In [1]: import numpy as np

In [2]: from numpy import linalg as LA

In [3]: np.set_printoptions(suppress=True, linewidth=160)

In [4]: data = np.arange(90).reshape(9, 10) + 3

In [5]: data
Out[5]: 
array([[ 3,  4,  5,  6,  7,  8,  9, 10, 11, 12],
       [13, 14, 15, 16, 17, 18, 19, 20, 21, 22],
       [23, 24, 25, 26, 27, 28, 29, 30, 31, 32],
       [33, 34, 35, 36, 37, 38, 39, 40, 41, 42],
       [43, 44, 45, 46, 47, 48, 49, 50, 51, 52],
       [53, 54, 55, 56, 57, 58, 59, 60, 61, 62],
       [63, 64, 65, 66, 67, 68, 69, 70, 71, 72],
       [73, 74, 75, 76, 77, 78, 79, 80, 81, 82],
       [83, 84, 85, 86, 87, 88, 89, 90, 91, 92]])

In [6]: vec = np.array([8, 4, 3, 4, 2, 1, 2, 1, 2, 9])

In [7]: h1 = np.maximum(data @ vec, 0)

In [8]: print(data * (h1 > 1e-9)[:, None])
[[ 3  4  5  6  7  8  9 10 11 12]
 [13 14 15 16 17 18 19 20 21 22]
 [23 24 25 26 27 28 29 30 31 32]
 [33 34 35 36 37 38 39 40 41 42]
 [43 44 45 46 47 48 49 50 51 52]
 [53 54 55 56 57 58 59 60 61 62]
 [63 64 65 66 67 68 69 70 71 72]
 [73 74 75 76 77 78 79 80 81 82]
 [83 84 85 86 87 88 89 90 91 92]]

In [9]: print(h1)
[ 259  619  979 1339 1699 2059 2419 2779 3139]

In [10]: np.maximum(data @ (3 * vec), 0)
Out[10]: array([ 777, 1857, 2937, 4017, 5097, 6177, 7257, 8337, 9417])

In [11]: np.maximum(data @ vec, 0) - np.maximum(-data @ vec, 0)
Out[11]: array([ 259,  619,  979, 1339, 1699, 2059, 2419, 2779, 3139])

In [12]: U, sig, vt = LA.svd(data)

In [13]: sig.round(2) + 0
Out[13]: array([513.45,  13.  ,   0.  ,   0.  ,   0.  ,   0.  ,   0.  ,   0.  ,   0.  ])

In [14]: other = U[:, :2] @ np.diag(sig[:2]) @ vt[:2]

In [15]: round(float(LA.norm(data - other) / LA.norm(data)), 2)
Out[15]: 0.0

In [16]: print(other.round(2))
[[ 3.  4.  5.  6.  7.  8.  9. 10. 11. 12.]
 [13. 14. 15. 16. 17. 18. 19. 20. 21. 22.]
 [23. 24. 25. 26. 27. 28. 29. 30. 31. 32.]
 [33. 34. 35. 36. 37. 38. 39. 40. 41. 42.]
 [43. 44. 45. 46. 47. 48. 49. 50. 51. 52.]
 [53. 54. 55. 56. 57. 58. 59. 60. 61. 62.]
 [63. 64. 65. 66. 67. 68. 69. 70. 71. 72.]
 [73. 74. 75. 76. 77. 78. 79. 80. 81. 82.]
 [83. 84. 85. 86. 87. 88. 89. 90. 91. 92.]]

In [17]: LA.matrix_rank(other)
Out[17]: np.int64(2)

In [18]: G = data.T @ data

In [19]: np.round(LA.eigvalsh(G)[::-1], 2) + 0
Out[19]: array([263636.02,    168.98,      0.  ,      0.  ,      0.  ,      0.  ,      0.  ,      0.  ,      0.  ,      0.  ])

In [20]: r = LA.matrix_rank(data)

In [21]: r
Out[21]: np.int64(2)

In [22]: ns = LA.svd(data)[2][r:].T

In [23]: [int(LA.matrix_rank(data[:i])) for i in range(1, len(data) + 1)]
Out[23]: [1, 2, 2, 2, 2, 2, 2, 2, 2]

In [24]: np.allclose(data @ ns, 0)
Out[24]: True

In [25]: ns.shape
Out[25]: (10, 8)

In [26]: LA.matrix_rank(data.T @ data), LA.matrix_rank(data @ data.T)
Out[26]: (np.int64(2), np.int64(2))

In [27]: [int(LA.matrix_rank(data[:, :j + 1])) for j in range(10)]
Out[27]: [1, 2, 2, 2, 2, 2, 2, 2, 2, 2]

In [28]: basis = np.array([[0.4, -0.7, -1.3, -1.5, -0.1, -1.1, 0.7, -0.5, 0.1, -0.9, -0.9]])

In [29]: rng = np.random.default_rng(36499)

In [30]: m1 = np.array([[0],
    ...:     [3],
    ...:     [-4],
    ...:     [-3],
    ...:     [-5],
    ...:     [0],
    ...:     [3],
    ...:     [-2],
    ...:     [-2],
    ...:     [-2],
    ...:     [-3],
    ...:     [-1],
    ...:     [-4],
    ...:     [2],
    ...:     [-4]]) @ basis + 0.02 * rng.normal(size=(15, 11))

In [31]: m1.round(2)
Out[31]: 
array([[ 0.04, -0.02,  0.02, -0.01,  0.01,  0.01,  0.01,  0.01, -0.01, -0.03, -0.02],
       [ 1.21, -2.11, -3.91, -4.47, -0.31, -3.28,  2.09, -1.47,  0.31, -2.68, -2.72],
       [-1.57,  2.81,  5.21,  5.98,  0.4 ,  4.38, -2.77,  1.99, -0.4 ,  3.62,  3.62],
       [-1.18,  2.09,  3.88,  4.5 ,  0.31,  3.31, -2.08,  1.52, -0.33,  2.68,  2.69],
       [-2.04,  3.51,  6.51,  7.49,  0.49,  5.52, -3.49,  2.49, -0.51,  4.52,  4.51],
       [ 0.01,  0.03,  0.01,  0.04,  0.03,  0.01,  0.04, -0.01, -0.03, -0.01, -0.02],
       [ 1.17, -2.08, -3.88, -4.52, -0.32, -3.33,  2.09, -1.53,  0.28, -2.71, -2.69],
       [-0.81,  1.37,  2.62,  3.  ,  0.2 ,  2.18, -1.37,  0.99, -0.22,  1.78,  1.8 ],
       [-0.8 ,  1.37,  2.59,  2.98,  0.17,  2.21, -1.39,  0.96, -0.21,  1.78,  1.83],
       [-0.8 ,  1.42,  2.59,  3.  ,  0.2 ,  2.2 , -1.4 ,  1.  , -0.2 ,  1.82,  1.79],
       [-1.22,  2.09,  3.87,  4.47,  0.31,  3.28, -2.08,  1.46, -0.31,  2.71,  2.69],
       [-0.35,  0.68,  1.32,  1.51,  0.12,  1.07, -0.71,  0.52, -0.15,  0.91,  0.89],
       [-1.6 ,  2.79,  5.2 ,  6.  ,  0.41,  4.43, -2.8 ,  1.99, -0.36,  3.61,  3.58],
       [ 0.77, -1.41, -2.62, -3.  , -0.23, -2.22,  1.41, -1.03,  0.18, -1.82, -1.83],
       [-1.59,  2.78,  5.22,  6.02,  0.4 ,  4.41, -2.79,  2.  , -0.39,  3.59,  3.59]])

In [32]: other = data + rng.integers(-2, 3, (9, 2)) @ rng.integers(-2, 3, (2, 10))

In [33]: other
Out[33]: 
array([[ 3,  3,  6,  6,  8, 12,  8, 10, 13, 15],
       [13, 12, 15, 14, 13, 14, 19, 22, 19, 18],
       [23, 20, 27, 24, 25, 32, 27, 32, 33, 34],
       [33, 35, 35, 37, 39, 40, 39, 39, 42, 44],
       [43, 42, 46, 45, 46, 50, 48, 51, 52, 53],
       [53, 53, 56, 56, 58, 62, 58, 60, 63, 65],
       [63, 62, 66, 65, 66, 70, 68, 71, 72, 73],
       [73, 78, 74, 79, 82, 80, 80, 77, 82, 85],
       [83, 84, 84, 85, 84, 82, 90, 91, 88, 87]])

In [34]: other - data
Out[34]: 
array([[ 0, -1,  1,  0,  1,  4, -1,  0,  2,  3],
       [ 0, -2,  0, -2, -4, -4,  0,  2, -2, -4],
       [ 0, -4,  2, -2, -2,  4, -2,  2,  2,  2],
       [ 0,  1,  0,  1,  2,  2,  0, -1,  1,  2],
       [ 0, -2,  1, -1, -1,  2, -1,  1,  1,  1],
       [ 0, -1,  1,  0,  1,  4, -1,  0,  2,  3],
       [ 0, -2,  1, -1, -1,  2, -1,  1,  1,  1],
       [ 0,  4, -1,  3,  5,  2,  1, -3,  1,  3],
       [ 0,  0, -1, -1, -3, -6,  1,  1, -3, -5]])

In [35]: LA.matrix_rank(other - data, tol=1e-8)
Out[35]: np.int64(2)

In [36]: np.abs(other - data).sum(axis=1)
Out[36]: array([13, 20, 22, 10, 11, 13, 11, 23, 21])
